% python3 -q
>>> import numpy as np
>>> np.set_printoptions(precision=2, suppress=True, linewidth=160)
>>> rnd = lambda a: np.round(a, 2) + 0
>>> J = -1 * np.eye(7) + np.eye(7, k=1)
>>> J
array([[-1.,  1.,  0.,  0.,  0.,  0.,  0.],
       [ 0., -1.,  1.,  0.,  0.,  0.,  0.],
       [ 0.,  0., -1.,  1.,  0.,  0.,  0.],
       [ 0.,  0.,  0., -1.,  1.,  0.,  0.],
       [ 0.,  0.,  0.,  0., -1.,  1.,  0.],
       [ 0.,  0.,  0.,  0.,  0., -1.,  1.],
       [ 0.,  0.,  0.,  0.,  0.,  0., -1.]])
>>> G = J.T @ J
>>> np.trace(G), (J ** 2).sum()
(np.float64(13.0), np.float64(13.0))
>>> M = np.loadtxt("sample17.csv", delimiter=",")
>>> rnd(M)
array([[ 0.23, -0.11,  0.1 ,  0.4 ,  0.58,  0.1 , -0.19, -0.3 ,  0.05,  0.32, -0.28,  0.21,  0.23],
       [ 0.26,  0.13, -0.26,  0.48, -0.14,  0.08,  0.03, -0.06,  0.56, -0.15,  0.28, -0.39,  0.12],
       [ 0.  , -0.51,  0.13,  0.41, -0.03, -0.42,  0.08,  0.1 ,  0.1 , -0.28,  0.04,  0.31, -0.41],
       [ 0.  , -0.19, -0.12,  0.05,  0.39,  0.59,  0.21,  0.45, -0.11,  0.  ,  0.39,  0.08, -0.17],
       [-0.5 ,  0.21, -0.04, -0.01,  0.33, -0.4 ,  0.45,  0.16,  0.31,  0.23,  0.1 ,  0.05,  0.21],
       [ 0.06, -0.27, -0.3 , -0.36, -0.05,  0.25,  0.33, -0.2 ,  0.48,  0.06, -0.44,  0.12, -0.24],
       [ 0.29,  0.31, -0.22,  0.14, -0.38, -0.01,  0.05,  0.33,  0.02,  0.25, -0.02,  0.65,  0.13],
       [-0.29, -0.19, -0.3 , -0.11,  0.05, -0.06, -0.73,  0.36,  0.29,  0.12, -0.06, -0.02,  0.01],
       [-0.26, -0.11, -0.04,  0.1 , -0.04,  0.22,  0.06,  0.07, -0.02, -0.63, -0.27,  0.19,  0.59],
       [ 0.35, -0.53, -0.06, -0.12, -0.1 , -0.23,  0.2 ,  0.3 , -0.15,  0.25, -0.06, -0.31,  0.44],
       [-0.03, -0.29,  0.16, -0.28, -0.13,  0.05, -0.1 , -0.4 ,  0.21,  0.08,  0.62,  0.33,  0.29],
       [-0.2 , -0.11, -0.75,  0.17, -0.01, -0.11,  0.05, -0.36, -0.43,  0.06,  0.12,  0.02, -0.02],
       [ 0.47,  0.19, -0.25, -0.38,  0.45, -0.33, -0.08,  0.03,  0.03, -0.43,  0.11,  0.11,  0.  ]])
>>> vec = np.array([6, 0, -7, -1, -1, -6, -8, -9, -8, 3, 1, -5, 6])
>>> rnd(np.linalg.det(M))
np.float64(-1.0)
>>> rnd(M.T @ (M @ vec))
array([ 6.,  0., -7., -1., -1., -6., -8., -9., -8.,  3.,  1., -5.,  6.])
>>> [p for p in range(1, 25) if np.allclose(np.linalg.matrix_power(M, p), np.eye(13))]
[]
>>> 13 - np.linalg.matrix_rank(M - np.eye(13), tol=1e-8)
np.int64(0)
>>> u = np.array([-1, 5, 2, -1, 5, -5, 3, -2, 3, 4, 2, 0, -4])
>>> Y = M + np.outer(u, np.eye(13)[8])
>>> rnd(np.linalg.det(Y) / np.linalg.det(M)), rnd(1 + np.linalg.solve(M, u)[8])
(np.float64(2.3), np.float64(2.3))
>>> np.linalg.matrix_rank(np.linalg.inv(Y) - np.linalg.inv(M), tol=1e-8)
np.int64(1)
>>> vec = np.array([1, 0, 1, -1, 0, 1, 1, -2, 0, -2, -1, -2, 0])
>>> rhs = M @ vec
>>> rnd(rhs)
array([-0.36,  0.57, -0.92, -0.82, -1.47,  1.16, -2.45, -2.15,  0.88, -0.04, -0.28, -0.74,  0.66])
>>> rnd(np.linalg.solve(M, rhs))
array([ 1.,  0.,  1., -1.,  0.,  1.,  1., -2.,  0., -2., -1., -2.,  0.])
>>> rnd(np.linalg.solve(M, M[:, 8]))
array([0., 0., 0., 0., 0., 0., 0., 0., 1., 0., 0., 0., 0.])
>>> rnd(np.linalg.solve(M, rhs + M[:, 2]))
array([ 1.,  0.,  2., -1.,  0.,  1.,  1., -2.,  0., -2., -1., -2.,  0.])
>>> rng = np.random.default_rng(62)
>>> z = rng.permutation(13)
>>> z
array([ 4,  7,  8,  2,  1, 12,  6,  0,  9,  5,  3, 11, 10])
>>> Y = M[z][:, z]
>>> rnd(np.trace(Y))
np.float64(2.41)
>>> np.allclose(Y, M)
False
>>> rnd(np.diag(Y))
array([ 0.33,  0.36, -0.02,  0.13,  0.13,  0.  ,  0.05,  0.23,  0.25,  0.25,  0.05,  0.02,  0.62])
>>> arr = np.loadtxt("block5.csv", delimiter=",")
>>> rnd(arr)
array([[0.17, 0.17, 0.  , 0.  , 0.17, 0.  , 0.  , 0.  , 0.17, 0.  , 0.17, 0.17, 0.  , 0.  , 0.  ],
       [0.  , 0.25, 0.  , 0.  , 0.25, 0.  , 0.  , 0.25, 0.  , 0.  , 0.  , 0.  , 0.  , 0.25, 0.  ],
       [0.2 , 0.  , 0.4 , 0.  , 0.  , 0.  , 0.  , 0.  , 0.  , 0.  , 0.  , 0.2 , 0.  , 0.2 , 0.  ],
       [0.  , 0.  , 0.  , 0.4 , 0.2 , 0.  , 0.  , 0.  , 0.  , 0.  , 0.2 , 0.2 , 0.  , 0.  , 0.  ],
       [0.  , 0.  , 0.12, 0.12, 0.25, 0.  , 0.12, 0.  , 0.12, 0.  , 0.  , 0.  , 0.  , 0.12, 0.12],
       [0.  , 0.14, 0.  , 0.14, 0.14, 0.14, 0.14, 0.  , 0.  , 0.  , 0.  , 0.  , 0.14, 0.  , 0.14],
       [0.  , 0.  , 0.  , 0.  , 0.  , 0.17, 0.17, 0.  , 0.17, 0.17, 0.  , 0.  , 0.17, 0.  , 0.17],
       [0.17, 0.17, 0.17, 0.  , 0.  , 0.  , 0.  , 0.33, 0.17, 0.  , 0.  , 0.  , 0.  , 0.  , 0.  ],
       [0.11, 0.11, 0.  , 0.  , 0.  , 0.  , 0.11, 0.11, 0.22, 0.  , 0.  , 0.11, 0.11, 0.11, 0.  ],
       [0.  , 0.12, 0.  , 0.  , 0.12, 0.12, 0.  , 0.  , 0.12, 0.12, 0.  , 0.12, 0.12, 0.12, 0.  ],
       [0.33, 0.  , 0.  , 0.  , 0.  , 0.  , 0.  , 0.  , 0.  , 0.33, 0.33, 0.  , 0.  , 0.  , 0.  ],
       [0.  , 0.  , 0.  , 0.  , 0.14, 0.14, 0.  , 0.  , 0.14, 0.  , 0.14, 0.14, 0.  , 0.14, 0.14],
       [0.17, 0.  , 0.  , 0.17, 0.  , 0.17, 0.  , 0.  , 0.  , 0.  , 0.17, 0.  , 0.33, 0.  , 0.  ],
       [0.  , 0.17, 0.  , 0.17, 0.  , 0.  , 0.17, 0.  , 0.  , 0.17, 0.  , 0.17, 0.  , 0.17, 0.  ],
       [0.  , 0.  , 0.  , 0.17, 0.17, 0.17, 0.  , 0.  , 0.  , 0.  , 0.  , 0.  , 0.17, 0.  , 0.33]])
>>> O, vecs = np.linalg.qr(arr[:, :14])[0], np.linalg.qr(arr[:, 14:])[0]
>>> s = np.linalg.svd(O.T @ vecs, compute_uv=False)
>>> rnd(np.degrees(np.arccos(s.clip(0, 1))))
array([8.88])
>>> z = rng.permutation(15)
>>> z
array([ 7,  6,  2, 14,  8, 11,  3,  9, 13,  1, 10,  0,  5, 12,  4])
>>> Y = arr[z][:, z]
>>> np.allclose(Y, arr)
False
>>> rnd(np.sort(np.abs(np.linalg.eigvals(Y))))
array([0.05, 0.11, 0.15, 0.15, 0.16, 0.16, 0.25, 0.25, 0.26, 0.26, 0.45, 0.45, 0.48, 0.51, 1.  ])
>>> rnd(np.linalg.det(Y)), rnd(np.linalg.det(arr[z]))
(np.float64(0.0), np.float64(0.0))
>>> rnd(np.diag(Y))
array([0.33, 0.17, 0.4 , 0.33, 0.22, 0.14, 0.4 , 0.12, 0.17, 0.25, 0.33, 0.17, 0.14, 0.33, 0.25])
>>> O, R = np.linalg.qr(arr)
>>> rnd(np.abs(np.diag(R)))
array([0.5 , 0.42, 0.4 , 0.52, 0.36, 0.33, 0.26, 0.28, 0.27, 0.28, 0.15, 0.14, 0.13, 0.13, 0.07])
>>> np.allclose(R.T @ R, arr.T @ arr)
True
>>> rnd(np.linalg.norm(M, axis=0))
array([1., 1., 1., 1., 1., 1., 1., 1., 1., 1., 1., 1., 1.])
>>> rnd(np.linalg.norm(M, 1)), rnd(np.linalg.norm(M, np.inf))
(np.float64(3.15), np.float64(3.15))
>>> rnd(np.linalg.norm(M, "nuc"))
np.float64(13.0)
>>> rnd(np.linalg.norm(M) ** 2 / np.linalg.norm(M, 2) ** 2)
np.float64(13.0)
>>> E = np.loadtxt("data.csv", delimiter=",")
>>> rnd(E)
array([[ 1.  ,  0.  ,  0.  ,  0.  ,  0.  ,  0.  ,  0.  ],
       [ 0.  ,  0.5 ,  0.  ,  0.87,  0.  ,  0.  ,  0.  ],
       [ 0.  ,  0.  ,  1.  ,  0.  ,  0.  ,  0.  ,  0.  ],
       [ 0.  , -0.87,  0.  ,  0.5 ,  0.  ,  0.  ,  0.  ],
       [ 0.  ,  0.  ,  0.  ,  0.  ,  1.  ,  0.  ,  0.  ],
       [ 0.  ,  0.  ,  0.  ,  0.  ,  0.  ,  1.  ,  0.  ],
       [ 0.  ,  0.  ,  0.  ,  0.  ,  0.  ,  0.  ,  1.  ]])
>>> rnd(np.sort(np.abs(np.linalg.eigvals(E))))
array([1., 1., 1., 1., 1., 1., 1.])
>>> rnd(np.linalg.matrix_power(E, 3))
array([[ 1.,  0.,  0.,  0.,  0.,  0.,  0.],
       [ 0., -1.,  0.,  0.,  0.,  0.,  0.],
       [ 0.,  0.,  1.,  0.,  0.,  0.,  0.],
       [ 0.,  0.,  0., -1.,  0.,  0.,  0.],
       [ 0.,  0.,  0.,  0.,  1.,  0.,  0.],
       [ 0.,  0.,  0.,  0.,  0.,  1.,  0.],
       [ 0.,  0.,  0.,  0.,  0.,  0.,  1.]])
>>> np.allclose(E, E.T)
False
>>> rnd((E - E.T) / 2)
array([[ 0.  ,  0.  ,  0.  ,  0.  ,  0.  ,  0.  ,  0.  ],
       [ 0.  ,  0.  ,  0.  ,  0.87,  0.  ,  0.  ,  0.  ],
       [ 0.  ,  0.  ,  0.  ,  0.  ,  0.  ,  0.  ,  0.  ],
       [ 0.  , -0.87,  0.  ,  0.  ,  0.  ,  0.  ,  0.  ],
       [ 0.  ,  0.  ,  0.  ,  0.  ,  0.  ,  0.  ,  0.  ],
       [ 0.  ,  0.  ,  0.  ,  0.  ,  0.  ,  0.  ,  0.  ],
       [ 0.  ,  0.  ,  0.  ,  0.  ,  0.  ,  0.  ,  0.  ]])
